$ python3 -q
>>> import numpy as np
>>> np.set_printoptions(precision=2, suppress=True, linewidth=140, floatmode="fixed")
>>> data = np.loadtxt("layer18.csv", delimiter=",")
>>> data
array([[ 7.00,  0.00,  2.00,  6.00,  0.00,  0.00],
       [ 6.00,  0.00,  0.00,  2.00,  0.00,  0.00],
       [ 1.00, 13.00, 12.00, 14.00, 16.00,  0.00],
       [ 3.00,  0.00,  0.00,  0.00,  0.00,  3.00],
       [ 9.00,  1.00,  6.00,  4.00,  0.00,  0.00],
       [ 5.00, 17.00, 15.00,  3.00, 17.00,  0.00],
       [ 1.00,  0.00,  0.00,  6.00,  0.00,  0.00],
       [ 8.00, 10.00, 14.00,  4.00,  8.00,  0.00],
       [ 0.00,  0.00,  0.00,  2.00,  0.00,  0.00],
       [ 4.00, 30.00, 23.00,  3.00, 37.00,  0.00],
       [ 6.00,  8.00, 11.00,  5.00,  5.00,  0.00],
       [ 0.00,  2.00,  1.00, 17.00,  0.00,  0.00],
       [ 3.00,  0.00,  0.00,  6.00,  0.00,  7.00],
       [ 0.00,  0.00,  2.00, 22.00,  0.00,  0.00],
       [ 0.00,  0.00,  0.00, 32.00,  0.00,  0.00],
       [11.00,  3.00,  6.00,  0.00,  0.00,  0.00],
       [ 1.00,  1.00,  3.00, 17.00,  0.00,  0.00]])
>>> G = np.cov(data, rowvar=False)
>>> G.shape
(6, 6)
>>> round(float(np.corrcoef(data[:, 5], data[:, 4])[0, 1]), 2)
-0.17
>>> np.linalg.eigvalsh(G)[::-1]
array([217.07,  79.22,  11.55,   2.73,   1.98,   0.36])
>>> dist = np.linalg.norm(data[:, None] - data[None], axis=-1)
>>> dist[10].round(6).argsort(kind="stable")[:4]
array([10,  7,  4, 15])
>>> print(np.flatnonzero(dist[10] < dist.mean() / 2))
[ 7 10]
>>> np.unravel_index(dist.round(6).argmax(), dist.shape)
(np.int64(9), np.int64(14))
>>> print(dist.mean(axis=1).argmax())
9
>>> rng = np.random.default_rng(9634)
>>> B = data + rng.integers(-2, 3, (17, 3)) @ rng.integers(-2, 3, (3, 6))
>>> B
array([[10.00, -1.00, -3.00,  5.00, -4.00,  0.00],
       [11.00, -4.00, -8.00, -1.00, -7.00,  1.00],
       [-1.00, 21.00, 12.00, 20.00, 18.00,  0.00],
       [ 9.00,  2.00, -6.00, -2.00, -4.00, -5.00],
       [13.00,  4.00,  1.00,  4.00, -3.00, -5.00],
       [ 1.00, 21.00, 19.00,  7.00, 21.00,  2.00],
       [ 3.00, -1.00, -1.00,  4.00, -1.00, -3.00],
       [11.00,  3.00, 11.00, -1.00,  4.00,  1.00],
       [-3.00,  1.00,  5.00,  3.00,  4.00,  0.00],
       [ 4.00, 37.00, 22.00,  7.00, 38.00, -3.00],
       [ 6.00,  3.00, 14.00,  1.00,  6.00, -1.00],
       [-5.00,  2.00,  5.00, 20.00,  3.00,  7.00],
       [ 7.00,  0.00, -8.00,  6.00, -6.00,  8.00],
       [-5.00,  3.00,  9.00, 25.00,  6.00,  1.00],
       [ 3.00, -5.00, -1.00, 27.00, -2.00, -3.00],
       [ 5.00,  3.00, 14.00,  2.00,  6.00,  4.00],
       [-5.00,  3.00, 13.00, 19.00,  8.00,  0.00]])
>>> np.round(np.linalg.svd(B - data, compute_uv=False), 2) + 0
array([35.19, 18.84, 12.60,  0.00,  0.00,  0.00])
>>> print(np.linalg.matrix_rank(B - data, tol=1e-8))
3
>>> np.abs(B - data).sum(axis=1)
array([14.00, 28.00, 18.00, 28.00, 20.00, 22.00, 10.00, 23.00, 14.00, 16.00, 14.00, 22.00, 19.00, 25.00, 19.00, 26.00, 28.00])
>>> arr = np.load("arr.npy")
>>> arr.round(2) + 0
array([[ 13.26,   7.46,   9.50, -18.91, -11.46, -20.87,   0.08],
       [ 13.05,   7.30,   9.35, -18.60, -11.30, -20.55,   0.10],
       [ 11.16,   5.94,   8.07, -15.85,  -9.91, -17.69,   0.29],
       [ 10.38,   5.37,   7.54, -14.71,  -9.33, -16.50,   0.37],
       [  5.71,   2.19,   4.44,  -8.07,  -5.88,  -9.51,   0.81],
       [  4.60,   1.49,   3.71,  -6.53,  -5.04,  -7.86,   0.89],
       [  4.27,   1.28,   3.49,  -6.08,  -4.79,  -7.38,   0.91],
       [  3.63,   0.90,   3.07,  -5.20,  -4.30,  -6.43,   0.95],
       [  2.86,   0.46,   2.57,  -4.16,  -3.70,  -5.28,   0.98],
       [  1.82,  -0.09,   1.88,  -2.76,  -2.85,  -3.73,   1.00],
       [  1.46,  -0.26,   1.64,  -2.29,  -2.54,  -3.19,   0.99],
       [  1.35,  -0.30,   1.56,  -2.14,  -2.44,  -3.02,   0.99],
       [  0.45,  -0.61,   0.91,  -0.95,  -1.56,  -1.59,   0.87],
       [ -0.10,  -0.47,   0.31,  -0.13,  -0.59,  -0.41,   0.49],
       [  0.07,   0.13,  -0.06,   0.00,   0.12,   0.06,  -0.13],
       [  0.24,   0.39,  -0.19,  -0.02,   0.36,   0.16,  -0.39],
       [  0.32,   0.49,  -0.24,  -0.03,   0.46,   0.20,  -0.50],
       [  1.05,   1.29,  -0.76,   0.05,   1.34,   0.62,  -1.48],
       [  1.31,   1.52,  -1.01,   0.18,   1.70,   0.87,  -1.85],
       [  1.32,   1.53,  -1.02,   0.18,   1.72,   0.88,  -1.86],
       [  1.50,   1.68,  -1.23,   0.32,   2.00,   1.09,  -2.13],
       [  1.58,   1.74,  -1.33,   0.40,   2.13,   1.20,  -2.26],
       [  1.92,   1.96,  -1.86,   0.86,   2.82,   1.82,  -2.85],
       [  1.98,   1.99,  -1.96,   0.96,   2.95,   1.95,  -2.96],
       [  2.46,   2.10,  -3.39,   2.58,   4.68,   3.86,  -4.21],
       [  2.47,   2.10,  -3.44,   2.63,   4.73,   3.92,  -4.25],
       [  2.62,   1.90,  -4.78,   4.38,   6.27,   5.86,  -5.19],
       [  2.63,   1.77,  -5.29,   5.07,   6.84,   6.62,  -5.51],
       [  2.63,   1.77,  -5.32,   5.10,   6.87,   6.66,  -5.53],
       [  2.61,   1.57,  -6.01,   6.07,   7.64,   7.70,  -5.94],
       [  2.39,   0.86,  -8.00,   8.98,   9.84,  10.81,  -7.03],
       [  2.39,   0.85,  -8.03,   9.02,   9.87,  10.86,  -7.05]])
>>> rk = np.linalg.matrix_rank(arr)
>>> rk
np.int64(3)
>>> null = np.linalg.svd(arr)[2][rk:].T
>>> [int(np.linalg.matrix_rank(np.delete(arr, i, axis=0))) for i in range(32)]
[3, 3, 3, 3, 3, 3, 3, 3, 3, 3, 3, 3, 3, 3, 3, 3, 3, 3, 3, 3, 3, 3, 3, 3, 3, 3, 3, 3, 3, 3, 3, 3]
>>> null @ null.T
array([[ 0.18,  0.09,  0.15, -0.02,  0.07,  0.19,  0.27],
       [ 0.09,  0.41, -0.05,  0.33, -0.26,  0.03,  0.24],
       [ 0.15, -0.05,  0.83,  0.20,  0.15,  0.18, -0.14],
       [-0.02,  0.33,  0.20,  0.59, -0.08, -0.29, -0.01],
       [ 0.07, -0.26,  0.15, -0.08,  0.66, -0.27,  0.23],
       [ 0.19,  0.03,  0.18, -0.29, -0.27,  0.63,  0.08],
       [ 0.27,  0.24, -0.14, -0.01,  0.23,  0.08,  0.71]])
>>> print([int(np.linalg.matrix_rank(arr[:, :j + 1])) for j in range(7)])
[1, 2, 3, 3, 3, 3, 3]
>>> [int(np.linalg.matrix_rank(arr[:i])) for i in range(1, len(arr) + 1)]
[1, 2, 3, 3, 3, 3, 3, 3, 3, 3, 3, 3, 3, 3, 3, 3, 3, 3, 3, 3, 3, 3, 3, 3, 3, 3, 3, 3, 3, 3, 3, 3]
>>> np.linalg.matrix_rank(arr.T @ arr), np.linalg.matrix_rank(arr @ arr.T)
(np.int64(3), np.int64(3))
>>> print(np.allclose(arr @ null, 0))
True
>>> null.shape
(7, 4)
